>>> import numpy as np
>>> np.set_printoptions(suppress=True, linewidth=140)
>>> def rd(a):
...     return np.round(a, 3) + 0
... 
>>> feats = np.loadtxt("m.csv", delimiter=",")
>>> feats
array([[ 1.2,  0.2, -0.3, -3. ],
       [-0.9, -0.1,  2. , -2. ],
       [ 1.2, -0.2, -1.1,  5. ],
       [-1.2,  0.1, -0.5, -8. ],
       [ 0.1,  1.4,  0.5, -2. ],
       [ 2.6,  0.7, -0.1, -4. ],
       [ 0.4, -0.6,  0.4, -8. ],
       [ 1.7, -0.8,  1.9, 14. ],
       [ 0.2, -1.5, -0.2, -7. ],
       [-0.5,  0.5, -1.4, 30. ],
       [-0.5,  0.1,  1.7, 11. ],
       [-0.1,  0.6,  0.5,  5. ]])
>>> idx = feats[:, 1] > np.median(feats[:, 1])
>>> r0 = feats[idx].mean(axis=0) - feats[~idx].mean(axis=0)
>>> rd(r0)
array([ 0.531,  1.109, -0.76 ,  4.486])
>>> np.argsort(-np.abs(r0).round(6), kind="stable")
array([3, 1, 2, 0])
>>> r0 = np.array([3, 5, -4])
>>> rd(np.polyval(r0, feats[5]))
array([29.28,  0.97, -4.47, 24.  ])
>>> rd(np.convolve(feats[5], r0))
array([  7.8,  15.1,  -7.2, -15.3, -19.6,  16. ])
>>> mat = np.vander(np.arange(4) - 2, 4, increasing=True)
>>> mat
array([[ 1, -2,  4, -8],
       [ 1, -1,  1, -1],
       [ 1,  0,  0,  0],
       [ 1,  1,  1,  1]])
>>> rd(np.linalg.det(2 * mat)), rd(np.linalg.det(mat))
(np.float64(192.0), np.float64(12.0))
>>> rd(np.linalg.eigvals(mat))
array([ 1.574+3.043j,  1.574-3.043j, -1.436+0.j   , -0.712+0.j   ])
>>> rd(np.linalg.det(mat.T))
np.float64(12.0)
>>> rd(np.linalg.det(mat[::-1]))
np.float64(12.0)
>>> np.einsum("ii->", mat)
np.int64(1)
>>> rd(np.linalg.svd(mat, compute_uv=False))
array([9.38 , 2.114, 1.117, 0.542])
>>> np.linalg.matrix_rank(mat)
np.int64(4)
>>> mat.mean(axis=0)
array([ 1. , -0.5,  1.5, -2. ])
>>> mat.sum(axis=0)
array([ 4, -2,  6, -8])
>>> np.unravel_index(np.abs(mat).argmax(), mat.shape)
(np.int64(0), np.int64(3))
>>> mat - mat[0]
array([[ 0,  0,  0,  0],
       [ 0,  1, -3,  7],
       [ 0,  2, -4,  8],
       [ 0,  3, -3,  9]])
>>> rng = np.random.default_rng(924966)
>>> M2 = mat + rng.integers(-2, 3, (4, 1)) @ rng.integers(-2, 3, (1, 4))
>>> M2
array([[ 0, -1,  6, -6],
       [ 1, -1,  1, -1],
       [-1,  2,  4,  4],
       [-1,  3,  5,  5]])
>>> rd(np.linalg.svd(M2 - mat, compute_uv=False))
array([9.487, 0.   , 0.   , 0.   ])
>>> np.abs(M2 - mat).sum(axis=1)
array([ 6,  0, 12, 12])
>>> np.linalg.matrix_rank(M2 - mat, tol=1e-8)
np.int64(1)
>>> q, vecs = np.linalg.qr(mat[:, :3])[0], np.linalg.qr(mat[:, 3:])[0]
>>> sig = np.linalg.svd(q.T @ vecs, compute_uv=False)
>>> rd(np.linalg.norm(q @ q.T - vecs @ vecs.T, 2))
np.float64(1.0)
>>> (sig > 0.9).sum()
np.int64(1)
>>> rd(sig)
array([0.986])
>>> idx = rng.permutation(4)
>>> idx
array([2, 3, 1, 0])
>>> M2 = mat[idx][:, idx]
>>> np.diag(M2)
array([ 0,  1, -1,  1])
>>> M2
array([[ 0,  0,  0,  1],
       [ 1,  1,  1,  1],
       [ 1, -1, -1,  1],
       [ 4, -8, -2,  1]])
>>> np.trace(M2)
np.int64(1)
>>> np.allclose(M2, mat)
False
>>> rd(np.linalg.det(M2)), rd(np.linalg.det(mat[idx]))
(np.float64(12.0), np.float64(-12.0))
>>> M2 = np.array([[0, -3, -2, -1], [-2, 1, -2, -1], [-1, 0, -2, 3], [-2, 3, -1, 0]])
>>> cent = np.array([[0, 0, 0], [3, 0, 2], [3, 2, 1]])
>>> m1 = np.block([[M2, np.zeros((4, 3))], [np.zeros((3, 4)), cent]])
>>> m1
array([[ 0., -3., -2., -1.,  0.,  0.,  0.],
       [-2.,  1., -2., -1.,  0.,  0.,  0.],
       [-1.,  0., -2.,  3.,  0.,  0.,  0.],
       [-2.,  3., -1.,  0.,  0.,  0.,  0.],
       [ 0.,  0.,  0.,  0.,  0.,  0.,  0.],
       [ 0.,  0.,  0.,  0.,  3.,  0.,  2.],
       [ 0.,  0.,  0.,  0.,  3.,  2.,  1.]])
>>> (m1 - m1.T) / 2
array([[ 0. , -0.5, -0.5,  0.5,  0. ,  0. ,  0. ],
       [ 0.5,  0. , -1. , -2. ,  0. ,  0. ,  0. ],
       [ 0.5,  1. ,  0. ,  2. ,  0. ,  0. ,  0. ],
       [-0.5,  2. , -2. ,  0. ,  0. ,  0. ,  0. ],
       [ 0. ,  0. ,  0. ,  0. ,  0. , -1.5, -1.5],
       [ 0. ,  0. ,  0. ,  0. ,  1.5,  0. ,  0. ],
       [ 0. ,  0. ,  0. ,  0. ,  1.5,  0. ,  0. ]])
>>> rd(np.linalg.det(m1))
np.float64(0.0)
>>> np.allclose(m1 @ m1.T, m1.T @ m1)
False
>>> (m1 + m1.T) / 2
array([[ 0. , -2.5, -1.5, -1.5,  0. ,  0. ,  0. ],
       [-2.5,  1. , -1. ,  1. ,  0. ,  0. ,  0. ],
       [-1.5, -1. , -2. ,  1. ,  0. ,  0. ,  0. ],
       [-1.5,  1. ,  1. ,  0. ,  0. ,  0. ,  0. ],
       [ 0. ,  0. ,  0. ,  0. ,  0. ,  1.5,  1.5],
       [ 0. ,  0. ,  0. ,  0. ,  1.5,  0. ,  2. ],
       [ 0. ,  0. ,  0. ,  0. ,  1.5,  2. ,  1. ]])
>>> m1 @ m1
array([[10., -6., 11., -3.,  0.,  0.,  0.],
       [ 2.,  4.,  7., -5.,  0.,  0.,  0.],
       [-4., 12.,  3., -5.,  0.,  0.,  0.],
       [-5.,  9.,  0., -4.,  0.,  0.,  0.],
       [ 0.,  0.,  0.,  0.,  0.,  0.,  0.],
       [ 0.,  0.,  0.,  0.,  6.,  4.,  2.],
       [ 0.,  0.,  0.,  0.,  9.,  2.,  5.]])
>>> rd(np.abs(np.linalg.eigvals(m1)).max())
np.float64(3.327)
>>> np.trace(m1)
np.float64(0.0)
